$ python -q
>>> import numpy as np
>>> np.set_printoptions(suppress=True, linewidth=120)
>>> mat = np.load("w.npy")
>>> mat
array([[5, 8, 5, 8],
       [5, 9, 5, 9],
       [5, 8, 5, 8],
       [5, 9, 5, 9]])
>>> # column 2 repeats column 0
>>> r = np.linalg.matrix_rank(mat)
>>> r
np.int64(2)
>>> N = np.linalg.svd(mat)[2][r:].T
>>> [int(np.linalg.matrix_rank(mat[:, :j + 1])) for j in range(4)]
[1, 2, 2, 2]
>>> np.allclose(mat @ N, 0)
True
>>> mat @ mat
array([[130, 224, 130, 224],
       [140, 242, 140, 242],
       [130, 224, 130, 224],
       [140, 242, 140, 242]])
>>> round(float(np.linalg.det(mat)), 3)
0.0
>>> print((mat - mat.T) / 2)
[[ 0.   1.5  0.   1.5]
 [-1.5  0.  -1.5  0. ]
 [ 0.   1.5  0.   1.5]
 [-1.5  0.  -1.5  0. ]]
>>> mat.inv()
Traceback (most recent call last):
  File "<python-input-13>", line 1, in <module>
    mat.inv()
    ^^^^^^^
AttributeError: 'numpy.ndarray' object has no attribute 'inv'
>>> np.round(np.linalg.norm(mat, 2), 3)
np.float64(27.919)
>>> round(float(np.linalg.norm(mat[2], 1)), 3), round(np.linalg.norm(mat[2], np.inf), 3)
(26.0, np.float64(8.0))
>>> print([round(float(x), 3) for x in np.linalg.svd(mat, compute_uv=False)[:3]])
[27.919, 0.716, 0.0]
>>> K = np.load("mat.npy")
>>> K
array([[-1.985, -3.007, -2.011,  1.991],
       [-2.012, -2.989, -2.01 ,  2.014],
       [-1.993, -2.995, -2.027,  1.988],
       [-2.997,  2.018,  1.999, -2.018],
       [-2.972,  1.993,  2.039, -1.982],
       [-3.018,  2.026,  1.996, -2.017],
       [ 0.991, -0.001,  2.014,  0.979],
       [ 1.021,  0.031,  1.981,  0.949],
       [ 0.995, -0.008,  1.998,  1.019]])
>>> hat = K @ np.linalg.solve(K.T @ K, K.T)
>>> np.round(hat @ K[:, 1], 3)
array([-3.007, -2.989, -2.995,  2.018,  1.993,  2.026, -0.001,  0.031, -0.008])
>>> print(np.allclose(hat @ hat, hat))
True
>>> rng = np.random.default_rng(4807)
>>> labels = rng.permutation(4)
>>> Y = K[:, labels] * rng.choice([-1, 1], 4)
>>> Y
array([[ 1.991, -2.011,  3.007,  1.985],
       [ 2.014, -2.01 ,  2.989,  2.012],
       [ 1.988, -2.027,  2.995,  1.993],
       [-2.018,  1.999, -2.018,  2.997],
       [-1.982,  2.039, -1.993,  2.972],
       [-2.017,  1.996, -2.026,  3.018],
       [ 0.979,  2.014,  0.001, -0.991],
       [ 0.949,  1.981, -0.031, -1.021],
       [ 1.019,  1.998,  0.008, -0.995]])
>>> U, _, Vh = np.linalg.svd(K.T @ Y)
>>> np.round(U @ Vh, 3) + 0
array([[ 0.,  0.,  0., -1.],
       [ 0.,  0., -1.,  0.],
       [ 0.,  1.,  0.,  0.],
       [ 1.,  0.,  0.,  0.]])
>>> labels
array([3, 2, 1, 0])
>>> print(np.round(np.linalg.lstsq(K, Y)[0], 3) + 0)
[[ 0.  0.  0. -1.]
 [ 0.  0. -1.  0.]
 [ 0.  1.  0.  0.]
 [ 1.  0.  0.  0.]]
>>> w1 = np.array([[4, -5, 2, 2], [3, -2, 1, 1], [3, 2, -1, 0], [3, -1, 2, 5]])
>>> beta = np.array([2, 9, 5, 8])
>>> H = np.maximum(K @ w1 + beta, 0)
>>> np.round((H > 0).mean(axis=0), 3)
array([0.333, 1.   , 0.667, 0.667])
>>> (H > 0).astype(int)
array([[0, 1, 1, 1],
       [0, 1, 1, 1],
       [0, 1, 1, 1],
       [0, 1, 0, 0],
       [0, 1, 0, 0],
       [0, 1, 0, 0],
       [1, 1, 1, 1],
       [1, 1, 1, 1],
       [1, 1, 1, 1]])
>>> cent = np.array([[1, 4, 0], [4, 2, -2], [5, -2, -3], [-3, -3, -4]])
>>> print((H @ cent).round(6).argmax(axis=1))
[0 0 0 0 0 0 0 0 0]
>>> print(w1 @ cent)
[[-12  -4  -4]
 [ -3   3  -3]
 [  6  18  -1]
 [ -6  -9 -24]]
>>> vec = np.array([2, 1, 2, 0])
>>> rhs = K @ vec
>>> np.round(np.linalg.lstsq(K, rhs)[0], 3) + 0
array([2., 1., 2., 0.])
>>> try:
...     np.linalg.solve(K, rhs)
... except np.linalg.LinAlgError as e:
...     print(e)
... 
Last 2 dimensions of the array must be square
>>> np.round(np.linalg.solve(K.T @ K, K.T @ rhs), 3) + 0
array([2., 1., 2., 0.])
>>> rhs = rhs + 0.1 * rng.normal(size=9)
>>> rhs.round(3)
array([-10.902, -11.113, -10.854,  -0.141,   0.095,   0.082,   6.01 ,   6.044,   6.054])
>>> beta, *_ = np.linalg.lstsq(K, rhs)
>>> np.round(K.T @ (rhs - K @ beta), 3) + 0
array([0., 0., 0., 0.])
>>> beta.round(3)
array([ 2.119,  0.364,  2.234, -0.565])
>>> beta.round()
array([ 2.,  0.,  2., -1.])
>>> m1 = np.load("out10.npy")
>>> m1
array([[-2.855,  0.946,  3.213, -2.   ,  0.514],
       [ 3.559, -1.363, -4.829,  2.48 , -0.634],
       [-1.539,  0.1  ,  1.017, -1.502,  0.268],
       [ 0.014, -0.025, -0.153, -0.136, -0.084],
       [ 1.871, -0.881, -2.977,  0.992, -0.454],
       [ 0.398,  0.099, -0.016,  0.456, -0.111],
       [ 1.659,  0.043, -1.108,  2.064, -0.124],
       [ 4.18 , -1.513, -5.379,  2.71 , -0.896],
       [ 2.304, -0.998, -3.545,  1.45 , -0.466],
       [ 1.136,  0.151, -0.165,  1.213, -0.243],
       [ 6.199, -2.363, -8.484,  4.238, -1.176],
       [-3.282,  0.979,  3.666, -2.443,  0.621],
       [-1.569,  0.315,  1.816, -1.56 ,  0.193],
       [-6.394,  2.23 ,  7.71 , -4.204,  1.341],
       [-2.103,  0.62 ,  2.351, -1.52 ,  0.423],
       [-0.891,  0.314,  1.111, -0.694,  0.114],
       [ 1.481, -0.592, -2.156,  1.011, -0.257],
       [ 2.302,  0.169, -0.608,  2.594, -0.283],
       [ 0.874, -0.133, -0.806,  0.672, -0.217],
       [-3.694,  1.954,  6.347, -1.92 ,  0.792],
       [ 0.824, -0.687, -2.179,  0.323, -0.145],
       [-2.077,  1.049,  3.411, -1.138,  0.438],
       [ 2.323, -0.986, -3.415,  1.443, -0.462],
       [-1.036,  0.039,  0.663, -1.114,  0.136],
       [ 4.702, -1.503, -5.445,  3.275, -0.948],
       [-0.094, -0.4  , -0.958, -0.515, -0.07 ],
       [ 1.899, -0.003, -0.811,  1.826, -0.38 ],
       [-3.201,  0.882,  3.541, -2.478,  0.558],
       [ 3.38 , -0.927, -3.581,  2.553, -0.619]])
>>> Ac = m1 - m1.mean(axis=1)
Traceback (most recent call last):
  File "<python-input-51>", line 1, in <module>
    Ac = m1 - m1.mean(axis=1)
         ~~~^~~~~~~~~~~~~~~~~
ValueError: operands could not be broadcast together with shapes (29,5) (29,) 
>>> Ac = m1 - m1.mean(axis=0)
>>> U, sig, Vh = np.linalg.svd(Ac, full_matrices=False)
>>> print(np.round(Vh[0] * np.sign(Vh[0, np.abs(Vh[0]).argmax()]), 3))
[-0.556  0.194  0.703 -0.384  0.108]
>>> print(np.round(Ac.mean(axis=0), 3) + 0)
[0. 0. 0. 0. 0.]
>>> np.abs(Vh[0]).argmax()
np.int64(2)
>>> np.linalg.matrix_rank(Ac)
np.int64(5)
>>> np.searchsorted(np.cumsum(sig ** 2) / (sig ** 2).sum(), 0.9) + 1
np.int64(1)
>>> np.round(np.abs(Vh[-1]), 3)
array([0.445, 0.56 , 0.104, 0.389, 0.572])
>>> (np.sign(U[:, 0]) == np.sign(U[0, 0])).astype(int)
array([1, 0, 1, 1, 0, 1, 0, 0, 0, 0, 0, 1, 1, 1, 1, 1, 0, 0, 0, 1, 0, 1, 0, 1, 0, 1, 0, 1, 0])
